$ python -q
>>> import numpy as np
>>> np.set_printoptions(suppress=True, linewidth=120)
>>> K = np.loadtxt("x.csv", delimiter=",")
>>> print(K)
[[-3.6  -1.39 -7.13  5.28  4.26]
 [-4.52 -2.01 -5.07  3.64  1.15]
 [-4.42 -2.19 -5.85  5.39  2.24]
 [-2.85 -2.51 -3.08 -1.56  3.05]
 [-4.41 -5.95 -3.59 -0.62  0.21]
 [-5.19 -2.6  -5.91  4.67  2.09]
 [-3.2  -4.92 -4.08 -2.41  2.81]
 [-4.87 -3.18 -2.68 -1.79  2.19]
 [-3.39 -6.02 -3.72 -1.08  2.85]
 [-3.67 -1.34 -5.93  3.96  2.06]
 [-4.01 -1.77 -5.89  5.51  2.14]
 [-3.9  -2.86 -1.68 -1.7   2.26]
 [-2.51 -4.29 -2.47 -0.39  2.21]
 [-4.75 -0.95 -4.96  5.16  2.55]
 [ 6.48 -1.57  0.63 -1.31  5.34]
 [ 7.83  0.44  1.74 -2.59  6.46]
 [-2.62 -1.57 -5.15  6.87  1.98]
 [-2.96 -0.97 -5.89  4.42  3.63]]
>>> D = np.linalg.norm(K[:, None] - K[None], axis=-1)
>>> print(np.linalg.matrix_rank(D ** 2))
7
>>> print(np.unravel_index(D.round(6).argmax(), D.shape))
(np.int64(5), np.int64(15))
>>> print(np.flatnonzero(D[0] < D.mean() / 2))
[ 0  2  5  9 10 13 17]
>>> print(D[:5, :5].round(2))
[[0.   4.22 2.65 8.15 9.23]
 [4.22 0.   2.21 6.14 6.06]
 [2.65 2.21 0.   7.69 7.71]
 [8.15 6.14 7.69 0.   4.85]
 [9.23 6.06 7.71 4.85 0.  ]]
>>> print(np.abs(K).max())
7.83
>>> print(np.round(np.linalg.svd(K, compute_uv=False), 2))
[30.54 14.06 12.79  4.15  2.03]
>>> print(np.count_nonzero(K))
90
>>> print(np.round(K.sum(axis=0), 2))
[-46.56 -45.65 -70.71  31.45  49.48]
>>> print(K.shape)
(18, 5)
>>> x = np.array([3, 0, 1, 3, 2])
>>> target = K @ x
>>> print(np.round(np.linalg.lstsq(K, target)[0], 2) + 0)
[3. 0. 1. 3. 2.]
>>> rng = np.random.default_rng(5)
>>> target = target + 0.05 * rng.normal(size=18)
>>> print(target.round(2))
[  6.39  -5.48   1.53 -10.19 -18.2   -3.28 -15.32 -18.32 -11.39  -0.86   2.9  -14.02  -6.8    1.45  26.83  30.29  11.56
   5.69]
>>> beta, *_ = np.linalg.lstsq(K, target)
>>> print(round(np.linalg.norm(target - K @ beta), 2))
0.19
>>> print([round(float(np.linalg.norm(np.linalg.solve(K.T @ K + lam * np.eye(5), K.T @ target))), 2) for lam in (0, 1, 10, 100)])
[4.79, 4.65, 4.16, 2.68]
>>> print(beta.round(2))
[ 3.01 -0.01  0.99  3.    1.99]
>>> print(beta.round())
[ 3. -0.  1.  3.  2.]
>>> cen = K - K.mean(axis=0)
>>> vecs = np.linalg.svd(cen)[2][:3]
>>> M2 = cen - cen @ vecs.T @ vecs
>>> print(np.round((cen @ vecs.T).std(axis=0), 2))
[4.75 3.07 0.99]
>>> print(np.round(np.diag(vecs.T @ vecs), 2))
[0.9  0.88 0.24 0.83 0.14]
>>> print(np.round(M2.std(axis=0), 2))
[0.13 0.18 0.63 0.26 0.66]
>>> print(round(np.linalg.norm(M2) / np.linalg.norm(cen), 2))
0.17
>>> print(np.round(np.cov(cen @ vecs.T, rowvar=False), 2) + 0)
[[23.85  0.    0.  ]
 [ 0.   10.01  0.  ]
 [ 0.    0.    1.03]]
>>> mat = np.load("arr.npy")
>>> print(mat)
[[ 0  0  0  4  0  6  0]
 [ 7  7  0  5 12  9  0]
 [ 0  0  0  0  0  0  0]
 [ 9 10  0  5 15  9  1]
 [ 7  9  0  9 10  9  0]
 [ 3  4  0  0  3  0  0]
 [ 6  9  1  0  7  0  0]
 [ 5  6  0  5  7  6  0]
 [11 14  1 11 17 12  3]
 [ 0  0  0  2  0  6  0]
 [ 3  5  0  5  2  3  0]
 [ 7  7  0  5 12  9  0]
 [10 12  0 10 16 12  3]
 [11 15  3  5 16  6  0]
 [ 7 10  0  7  9  6  0]
 [ 0  0  0  0  0  0  0]
 [ 6 11  2  0  5  0  0]
 [ 2  0  0 10  4 12  0]
 [ 0  0  0  2  0  6  0]
 [10 16  4  2 12  0  0]
 [ 0  0  0  0  0  0  0]
 [ 3  1  0  5  6  9  0]
 [ 0  0  0  0  0  0  0]
 [12 16  2 12 18 12  3]
 [ 0  0  0  0  0  0  0]
 [ 4  4  0  8  6  9  0]
 [ 6 10  0  2  6  0  0]
 [14 19  4 12 21 12  4]
 [12 17  4  6 17  6  0]
 [ 1  2  0  5  0  3  0]
 [ 0  0  0  0  0  0  0]
 [11 17  5  1 14  0  0]
 [ 4  7  0  0  3  0  0]
 [ 4  3  0  6  7  9  0]
 [11 14  2  7 17  9  1]
 [11 14  1 11 17 12  3]
 [ 1  1  0  0  0  0  0]
 [14 20  5 10 20  9  1]
 [ 0  0  0  0  0  0  0]
 [ 0  0  0  8  0  9  0]
 [ 2  0  0  2  4  6  0]
 [ 0  0  0  0  0  0  0]
 [ 1  0  0  7  2  9  0]
 [ 0  0  0  0  0  0  0]
 [ 2  2  0  0  2  0  0]
 [ 1  0  0  5  1  6  0]
 [ 7 11  2  0  8  0  0]
 [ 0  0  0  0  0  0  0]
 [ 6 10  2  0  6  0  0]
 [ 1  0  0  7  2  9  0]]
>>> M2 = np.c_[mat[:, :2] @ np.array([[-1, 3], [-2, 0]]), np.array([-2, 0, 1, 2, 2, 1, 2, 2, -2, 0, 0, 1, 2, 0, 1, 1, 0, 0, 0, 0, 1, 1, 0, -2, 1, 0, 2, 1, -2, -1, 0, -1, 1, -1, -2, 1, 0, 2, 0, -1, -1, -1, 0, 1, -2, 0, 2, 1, 0, 0])]
>>> print(M2)
[[  0   0  -2]
 [-21  21   0]
 [  0   0   1]
 [-29  27   2]
 [-25  21   2]
 [-11   9   1]
 [-24  18   2]
 [-17  15   2]
 [-39  33  -2]
 [  0   0   0]
 [-13   9   0]
 [-21  21   1]
 [-34  30   2]
 [-41  33   0]
 [-27  21   1]
 [  0   0   1]
 [-28  18   0]
 [ -2   6   0]
 [  0   0   0]
 [-42  30   0]
 [  0   0   1]
 [ -5   9   1]
 [  0   0   0]
 [-44  36  -2]
 [  0   0   1]
 [-12  12   0]
 [-26  18   2]
 [-52  42   1]
 [-46  36  -2]
 [ -5   3  -1]
 [  0   0   0]
 [-45  33  -1]
 [-18  12   1]
 [-10  12  -1]
 [-39  33  -2]
 [-39  33   1]
 [ -3   3   0]
 [-54  42   2]
 [  0   0   0]
 [  0   0  -1]
 [ -2   6  -1]
 [  0   0  -1]
 [ -1   3   0]
 [  0   0   1]
 [ -6   6  -2]
 [ -1   3   0]
 [-29  21   2]
 [  0   0   1]
 [-26  18   0]
 [ -1   3   0]]
>>> print(np.linalg.matrix_rank(np.c_[mat, M2]))
8
>>> print(np.linalg.matrix_rank(M2))
3
>>> print(np.linalg.matrix_rank(M2, rtol=0.1))
1
>>> print(np.round(np.linalg.norm(M2, 2) / np.linalg.norm(M2), 2))
1.0
>>> print([round(float(x), 2) for x in np.linalg.svd(M2, compute_uv=False)[:3]])
[217.36, 12.27, 8.54]
>>> print(np.argsort(-np.linalg.norm(M2, axis=0).round(6), kind="stable")[:3])
[0 1 2]
>>> t = np.radians(15)
>>> Rm = np.eye(7)
>>> Rm[5, 5] = Rm[1, 1] = np.cos(t)
>>> Rm[5, 1], Rm[1, 5] = -np.sin(t), np.sin(t)
>>> print(Rm.round(2))
[[ 1.    0.    0.    0.    0.    0.    0.  ]
 [ 0.    0.97  0.    0.    0.    0.26  0.  ]
 [ 0.    0.    1.    0.    0.    0.    0.  ]
 [ 0.    0.    0.    1.    0.    0.    0.  ]
 [ 0.    0.    0.    0.    1.    0.    0.  ]
 [ 0.   -0.26  0.    0.    0.    0.97  0.  ]
 [ 0.    0.    0.    0.    0.    0.    1.  ]]
>>> M2 = mat @ Rm.T
>>> print(np.allclose(mat @ mat.T, M2 @ M2.T))
True
>>> print(np.round(np.abs(M2 - mat).max(axis=0), 2))
[0.   3.11 0.   0.   0.   5.48 0.  ]
>>> x = np.array([0, -1, 2, 0, 0, 2, 2])
>>> h = np.maximum(mat @ x, 0)
>>> print(np.maximum(mat @ (3 * x), 0))
[36 33  0 30 27  0  0 18 54 36  3 33 54  9  6  0  0 72 36  0  0 51  0 54  0 42  0 63  9 12  0  0  0 45 30 54  0 30  0
 54 36  0 54  0  0 36  0  0  0 54]
>>> print(h)
[12 11  0 10  9  0  0  6 18 12  1 11 18  3  2  0  0 24 12  0  0 17  0 18  0 14  0 21  3  4  0  0  0 15 10 18  0 10  0
 18 12  0 18  0  0 12  0  0  0 18]
>>> print(mat.T @ h)
[2050 2365  247 2660 3219 3312  330]
>>> print(np.round(np.tanh(mat @ x), 2))
[ 1.    1.    0.    1.    1.   -1.   -1.    1.    1.    1.    0.76  1.    1.    1.    0.96  0.   -1.    1.    1.
 -1.    0.    1.    0.    1.    0.    1.   -1.    1.    1.    1.    0.   -1.   -1.    1.    1.    1.   -0.76  1.
  0.    1.    1.    0.    1.    0.   -0.96  1.   -1.    0.   -1.    1.  ]
>>> X = np.loadtxt("w.csv", delimiter=",")
>>> print(X)
[[ 7.  0. -8.  0. -2.  2. -7.  0.  0.  4.  3.  5.  0.  0.]
 [ 0.  1.  0. -5.  0.  0.  0. -8.  3.  0.  0.  0. -5. -3.]
 [-6.  0. -3.  0.  3. -6. -1.  0.  0. -1. -6. -8.  0.  0.]
 [ 0.  7.  0.  1.  0.  0.  0. -7. -5.  0.  0.  0. -6. -5.]
 [ 8.  0. -8.  0.  3. -1.  9.  0.  0. -2. -9. -1.  0.  0.]
 [-4.  0.  5.  0.  6. -4. -8.  0.  0. -1. -2. -6.  0.  0.]
 [ 5.  0. -4.  0.  3.  9. -9.  0.  0. -6.  8.  2.  0.  0.]
 [ 0. -6.  0. -5.  0.  0.  0.  1. -2.  0.  0.  0.  9.  2.]
 [ 0. -4.  0.  5.  0.  0.  0. -5.  3.  0.  0.  0.  8. -5.]
 [-9.  0.  0.  0.  5.  4. -1.  0.  0. -9.  0.  0.  0.  0.]
 [ 2.  0. -8.  0. -3.  3.  3.  0.  0. -9.  5. -8.  0.  0.]
 [-9.  0. -8.  0.  8.  2. -9.  0.  0.  5. -9.  7.  0.  0.]
 [ 0. -8.  0. -8.  0.  0.  0. -2.  2.  0.  0.  0.  4.  9.]
 [ 0. -3.  0. -2.  0.  0.  0.  3. -4.  0.  0.  0. -2. -7.]]
>>> M2 = X / np.sqrt((X ** 2).mean(axis=1, keepdims=True))
>>> print(np.linalg.matrix_rank(M2) == np.linalg.matrix_rank(X))
True
>>> print(M2[3].round(2))
[ 0.    1.93  0.    0.28  0.    0.    0.   -1.93 -1.38  0.    0.    0.   -1.65 -1.38]
>>> print(np.linalg.matrix_rank(X - X.mean(axis=1, keepdims=True)))
13
>>> print(np.round(np.linalg.norm(M2, axis=1), 2))
[3.74 3.74 3.74 3.74 3.74 3.74 3.74 3.74 3.74 3.74 3.74 3.74 3.74 3.74]
